% ipython --no-banner

In [1]: import numpy as np

In [2]: import numpy.linalg as la

In [3]: np.set_printoptions(precision=2, suppress=True, linewidth=160)

In [4]: X = np.loadtxt("case5.csv", delimiter=",")

In [5]: X
Out[5]: 
array([[ 0.,  3.,  3.,  0.],
       [ 2.,  0.,  3.,  0.],
       [ 2.,  3.,  2.,  0.],
       [ 0.,  0.,  0., -1.]])

In [6]: # 2 groups of indices that never mix

In [7]: (X != 0).astype(int)
Out[7]: 
array([[0, 1, 1, 0],
       [1, 0, 1, 0],
       [1, 1, 1, 0],
       [0, 0, 0, 1]])

In [8]: np.round(la.det(X), 2)
Out[8]: np.float64(-24.0)

In [9]: np.flatnonzero(la.matrix_power((X != 0) + (X.T != 0) + np.eye(4), 4)[3])
Out[9]: array([3])

In [10]: hat = np.triu(np.array([[-5, 3, -5, -1], [0, 4, 4, 5], [1, 0, -5, -5], [5, -3, -2, 1]]), 1) + np.eye(4)

In [11]: other = hat @ X @ la.inv(hat)

In [12]: other
Out[12]: 
array([[ -4.,   0., -18., -93.],
       [ 10., -18., 133., 760.],
       [  2.,  -3.,  24., 142.],
       [  0.,   0.,   0.,  -1.]])

In [13]: la.matrix_rank(other)
Out[13]: np.int64(4)

In [14]: np.poly(other)
Out[14]: array([  1.,  -1., -23., -45., -24.])

In [15]: Uu, sig, Vt = la.svd(other, full_matrices=False)

In [16]: np.cumsum(sig ** 2) / np.sum(sig ** 2)
Out[16]: array([1., 1., 1., 1.])

In [17]: np.round(Uu.T @ other @ Vt.T, 2) + 0
Out[17]: 
array([[790.85,   0.  ,   0.  ,   0.  ],
       [  0.  ,   3.91,   0.  ,   0.  ],
       [  0.  ,   0.  ,   0.92,   0.  ],
       [  0.  ,   0.  ,   0.  ,   0.01]])

In [18]: sig
Out[18]: array([790.85,   3.91,   0.92,   0.01])

In [19]: (sig > 1e-8).sum()
Out[19]: np.int64(4)

In [20]: Uu.shape, sig.shape, Vt.shape
Out[20]: ((4, 4), (4,), (4, 4))

In [21]: np.abs(Vt[0])
Out[21]: array([0.01, 0.02, 0.17, 0.98])

In [22]: np.round(Vt @ Vt.T, 2) + 0
Out[22]: 
array([[1., 0., 0., 0.],
       [0., 1., 0., 0.],
       [0., 0., 1., 0.],
       [0., 0., 0., 1.]])
